% ipython --no-banner

In [1]: import numpy as np

In [2]: import numpy.linalg as la

In [3]: np.set_printoptions(precision=2, suppress=True, linewidth=140, floatmode="fixed")

In [4]: tidy = lambda a: np.round(a, 2) + 0

In [5]: W0 = np.load("sample10.npy")

In [6]: print(W0)
[[  9   6   4  -7  -1]
 [  6  22   8   0  -8]
 [  4   8   9   2 -10]
 [ -7   0   2  11  -5]
 [ -1  -8 -10  -5  15]]

In [7]: # equal to its transpose

In [8]: q = W0.astype(float).copy()

In [9]: for j in range(5):
   ...:     q[:, j] -= q[:, :j] @ (q[:, :j].T @ q[:, j])
   ...:     q[:, j] /= la.norm(q[:, j])
   ...: 

In [10]: print(tidy(q.T @ q))
[[1.00 0.00 0.00 0.00 0.00]
 [0.00 1.00 0.00 0.00 0.00]
 [0.00 0.00 1.00 0.00 0.00]
 [0.00 0.00 0.00 1.00 0.00]
 [0.00 0.00 0.00 0.00 1.00]]

In [11]: M = np.load("w.npy")

In [12]: print(tidy(M))
[[-2.30  3.84 -1.20  0.36 -2.30  3.30  5.07]
 [ 2.72  1.15  2.15 -0.30  2.72 -1.72  1.84]
 [ 4.63  1.48  3.42 -1.90  4.63 -3.63 -0.29]
 [ 7.13  2.21  5.09 -4.29  7.13 -6.13 -3.27]
 [-4.89  3.24 -2.92  2.68 -4.89  5.89  8.06]
 [ 5.07  3.73  3.71 -4.44  5.07 -4.07 -2.22]
 [ 2.74  3.37  2.16 -2.53  2.74 -1.74  0.35]
 [ 2.79  2.34  2.19 -1.54  2.79 -1.79  0.98]
 [-4.64  3.31 -2.76  2.45 -4.64  5.64  7.77]
 [ 2.07 -0.18  1.71  1.47  2.07 -1.07  3.39]
 [ 3.95  0.51  2.97 -0.48  3.95 -2.95  1.04]
 [-3.50  0.41 -2.00  4.59 -3.50  4.50  8.56]
 [ 8.62 -0.51  6.08 -2.57  8.62 -7.62 -2.95]
 [-3.79  4.83 -2.19  0.37 -3.79  4.79  5.91]
 [ 4.17  0.19  3.12 -0.30  4.17 -3.17  1.04]
 [ 1.11  1.79  1.07  0.14  1.11 -0.11  3.03]
 [ 3.96  3.81  2.97 -3.79  3.96 -2.96 -1.17]
 [-1.78  2.08 -0.85  1.77 -1.78  2.78  5.72]
 [ 2.28  4.38  1.85 -3.23  2.28 -1.28  0.14]
 [ 5.51  0.69  4.00 -1.70  5.51 -4.51 -0.64]
 [ 8.65 -2.00  6.10 -1.10  8.65 -7.65 -1.98]
 [ 3.56  1.78  2.71 -1.48  3.56 -2.56  0.59]
 [ 3.47  4.61  2.64 -4.25  3.47 -2.47 -1.20]
 [ 2.14  3.26  1.76 -2.02  2.14 -1.14  1.02]
 [ 4.80  0.41  3.54 -0.95  4.80 -3.80  0.26]
 [ 4.48  1.07  3.32 -1.39  4.48 -3.48  0.14]
 [ 2.74  1.62  2.16 -0.78  2.74 -1.74  1.51]]

In [13]: # columns 0 and 4 are equal

In [14]: G = np.cov(M, rowvar=False)

In [15]: print(np.argsort(-M.std(axis=0).round(6), kind="stable"))
[0 4 5 6 2 3 1]

In [16]: print(tidy(np.corrcoef(M.T)))
[[ 1.00 -0.48  1.00 -0.73  1.00 -1.00 -0.95]
 [-0.48  1.00 -0.48 -0.24 -0.48  0.48  0.19]
 [ 1.00 -0.48  1.00 -0.73  1.00 -1.00 -0.95]
 [-0.73 -0.24 -0.73  1.00 -0.73  0.73  0.91]
 [ 1.00 -0.48  1.00 -0.73  1.00 -1.00 -0.95]
 [-1.00  0.48 -1.00  0.73 -1.00  1.00  0.95]
 [-0.95  0.19 -0.95  0.91 -0.95  0.95  1.00]]

In [17]: print(tidy(la.eigvalsh(G)[::-1]))
[61.47  5.31  0.00  0.00  0.00  0.00  0.00]

In [18]: print(tidy(M.std(axis=0)))
[3.65 1.70 2.43 2.20 3.65 3.65 3.26]

In [19]: print(np.argwhere(np.triu(np.abs(np.corrcoef(M.T)) > 0.8, 1)))
[[0 2]
 [0 4]
 [0 5]
 [0 6]
 [2 4]
 [2 5]
 [2 6]
 [3 6]
 [4 5]
 [4 6]
 [5 6]]

In [20]: u, r1 = M[10], M[19]

In [21]: print(tidy(u @ r1))
69.18

In [22]: p = (u @ r1) / (u @ u) * u

In [23]: print(tidy(r1 - p))
[ 0.07 -0.01 -0.08 -1.04  0.07 -0.45 -2.07]

In [24]: print(la.matrix_rank(np.outer(u, r1)))
1

In [25]: print(tidy((r1 - p) @ u))
0.0

In [26]: arr = np.load("run7.npy")

In [27]: print(arr)
[[ 0 -3  2  0  2 -2  0 -1  0]
 [-3  6  3  0 -1 -3  1 -4  1]
 [ 2  3  4 -3  3  1 -4  2  2]
 [ 0  0 -3 -2  1  0  3  4 -4]
 [ 2 -1  3  1 -6  4 -1  1  2]
 [-2 -3  1  0  4  4 -4  1  3]
 [ 0  1 -4  3 -1 -4 -2 -2 -3]
 [-1 -4  2  4  1  1 -2  6  4]
 [ 0  1  2 -4  2  3 -3  4  0]]

In [28]: u, r1 = arr[5], arr[4]

In [29]: print(u @ u)
72

In [30]: p = (u @ r1) / (u @ u) * u

In [31]: print(tidy(r1 - p))
[ 2.14 -0.79  2.93  1.00 -6.28  3.72 -0.72  0.93  1.79]

In [32]: print(np.outer(u, r1))
[[ -4   2  -6  -2  12  -8   2  -2  -4]
 [ -6   3  -9  -3  18 -12   3  -3  -6]
 [  2  -1   3   1  -6   4  -1   1   2]
 [  0   0   0   0   0   0   0   0   0]
 [  8  -4  12   4 -24  16  -4   4   8]
 [  8  -4  12   4 -24  16  -4   4   8]
 [ -8   4 -12  -4  24 -16   4  -4  -8]
 [  2  -1   3   1  -6   4  -1   1   2]
 [  6  -3   9   3 -18  12  -3   3   6]]

In [33]: print(tidy(p))
[-0.14 -0.21  0.07  0.00  0.28  0.28 -0.28  0.07  0.21]

In [34]: vals, evecs = la.eig(W0)

In [35]: print(tidy(W0 @ evecs[:, 0] - vals[0] * evecs[:, 0]))
[0.00 0.00 0.00 0.00 0.00]

In [36]: print(tidy(np.sort(la.eigvals(W0.T))))
[ 0.24  1.98  8.98 19.53 35.27]

In [37]: vals, evecs = la.eigh(arr)

In [38]: x = np.array([2, 0, -1, -2, -2, 0, 2, -1, 1])

In [39]: print(tidy(la.eigvalsh(arr[1:, 1:])))
[-9.75 -7.63 -4.85  0.02  1.10  5.43 10.71 14.96]

In [40]: u = np.array([2, 5, 0])

In [41]: print(np.convolve(arr[3], u))
[  0   0  -6 -19  -8   5   6  23  12 -20   0]

In [42]: print(np.array([np.convolve(row, u, "same") for row in arr]))
[[ -6 -11  10   4   6 -10  -2  -5   0]
 [ -3  36  15  -2 -11 -13  -3 -18   5]
 [ 16  23  14  -9  17  -3 -16  14  10]
 [  0  -6 -19  -8   5   6  23  12 -20]
 [  8   1  17  -7 -22  18  -3   9  10]
 [-16 -13   5   8  28  12 -18  11  15]
 [  2  -3 -14  13 -13 -24 -14 -16 -15]
 [-13 -16  18  22   7   1   2  38  20]
 [  2   9   2 -16  16   9  -7  20   0]]

In [43]: print(np.polyval(u, arr[3]))
[ 0  0  3 -2  7  0 33 52 12]

In [44]: print(np.correlate(arr[3], arr[4], "full"))
[  0   0  -6  -7   3  -9  15  24 -24   2   1 -42  39   5 -10  12  -8]

In [45]: print(np.cross(arr[3, :3], arr[4, :3]))
[-3 -6  0]

In [46]: out = np.array([[1, 2, 2],
    ...:     [1, 1, 2],
    ...:     [0, 2, 2],
    ...:     [1, 2, 2],
    ...:     [0, 1, 2],
    ...:     [0, 0, 2],
    ...:     [0, 1, 2]])

In [47]: print(tidy(np.einsum("ij->j", M)))
[ 65.68  53.42  52.79 -25.20  65.68 -38.68  42.71]

In [48]: out @ M
Traceback (most recent call last):
  Cell In[48], line 1
    out @ M
ValueError: matmul: Input operand 1 has a mismatch in its core dimension 0, with gufunc signature (n?,k),(k,m?)->(n?,m?) (size 27 is different from 3)


In [49]: print(la.matrix_rank(M @ out))
3

In [50]: print(np.vstack([M, out.T]).shape)
(30, 7)

In [51]: mat = np.loadtxt("test9.csv", delimiter=",")

In [52]: print(mat)
[[-14.08  39.44 -47.36   9.79  14.68  -1.10  21.19   2.51]
 [-12.15  36.40 -48.30  10.32  13.83  -1.19  21.30   1.63]
 [  0.99  11.33  25.37 -13.55 -15.34   3.80  -0.43  18.73]
 [-13.71  38.70 -49.23  10.56  13.92  -1.57  20.98   1.78]
 [  2.11  10.12  23.60 -11.87 -16.61   4.15   0.37  17.68]
 [-15.54  38.01 -47.22  11.31  12.05  -0.29  20.44   1.84]
 [-12.50  38.05 -47.66  10.56  14.90  -0.43  21.30   2.84]
 [-12.89  36.08 -48.28   9.25  12.25   0.93  19.81   2.19]
 [-13.40  38.21 -47.66   9.14  15.46  -2.00  19.97   2.24]
 [-12.84  36.75 -48.26   9.55  15.17  -1.71  18.97   0.36]
 [  2.34   9.84  22.67 -11.46 -17.87   4.76  -1.46  18.46]
 [-15.13  35.66 -47.16   8.79  14.67   0.71  19.86   1.37]
 [-14.68  39.74 -48.16  11.16  12.96  -0.16  20.10   0.80]
 [  3.07   9.82  23.87 -12.85 -15.30   3.41  -0.99  16.34]
 [  1.31  10.54  25.13 -11.36 -15.37   3.44   0.20  18.74]
 [  3.17  10.03  24.67 -10.62 -16.35   3.87  -1.05  17.96]
 [-13.59  37.50 -47.19  10.13  13.67   1.17  18.49   1.84]
 [  2.75   9.86  25.31 -12.16 -17.03   4.15  -1.31  18.10]
 [-14.45  37.25 -47.92  10.09  13.99   1.32  18.56   2.02]
 [  2.74   9.74  23.50 -10.56 -15.57   5.07  -0.77  17.25]
 [  2.12   8.18  25.08 -11.84 -15.88   3.94   0.12  17.92]
 [ -0.36  10.84  24.84 -11.64 -15.93   3.11  -0.39  17.77]
 [-13.74  38.42 -48.93   8.97  13.46  -1.73  19.07   2.57]
 [-15.54  37.66 -47.44   8.37  14.57   0.58  19.49   3.15]
 [  3.37   9.55  24.85 -10.76 -15.88   4.37  -0.19  18.58]]

In [53]: d = la.norm(mat[:, None] - mat[None], axis=-1)

In [54]: print(np.unravel_index(d.round(6).argmax(), d.shape))
(np.int64(3), np.int64(17))

In [55]: print(d.mean(axis=1).argmax())
17

In [56]: print(la.matrix_rank(d ** 2))
10

In [57]: print(np.flatnonzero(d[20] < d.mean() / 2))
[ 2  4 10 13 14 15 17 19 20 21 24]

In [58]: Ac = (mat - mat.mean(axis=0)) / mat.std(axis=0)

In [59]: print(tidy(Ac.std(axis=0)))
[1.00 1.00 1.00 1.00 1.00 1.00 1.00 1.00]

In [60]: print(np.argwhere(np.abs(Ac) > 2))
[]

In [61]: beta = la.lstsq(np.delete(Ac, 7, axis=1), Ac[:, 7])[0]

In [62]: print(np.abs(beta).argmax())
2

In [63]: print(tidy(beta))
[ 0.09  0.44  1.01 -0.39 -0.24  0.07  0.36]

In [64]: proj = mat @ la.solve(mat.T @ mat, mat.T)

In [65]: print(tidy(la.eigvalsh(proj)))
[0.00 0.00 0.00 0.00 0.00 0.00 0.00 0.00 0.00 0.00 0.00 0.00 0.00 0.00 0.00 0.00 0.00 1.00 1.00 1.00 1.00 1.00 1.00 1.00 1.00]

In [66]: print(tidy(np.diag(proj)))
[0.19 0.35 0.28 0.18 0.23 0.48 0.35 0.40 0.29 0.24 0.45 0.39 0.50 0.48 0.25 0.23 0.31 0.13 0.31 0.23 0.23 0.39 0.48 0.36 0.27]

In [67]: z = mat[:, 3] > np.median(mat[:, 3])

In [68]: u = mat[z].mean(axis=0) - mat[~z].mean(axis=0)

In [69]: print(((mat - mat.mean(axis=0)) @ u > 0).astype(int))
[1 1 0 1 0 1 1 1 1 1 0 1 1 0 0 0 1 0 1 0 0 0 1 1 0]

In [70]: print(z.astype(int))
[1 1 0 1 0 1 1 1 1 1 0 0 1 0 0 0 1 0 1 0 0 0 1 0 0]

In [71]: print(tidy(u))
[-13.09  23.79 -61.42  18.65  25.24  -4.05  17.44 -13.66]
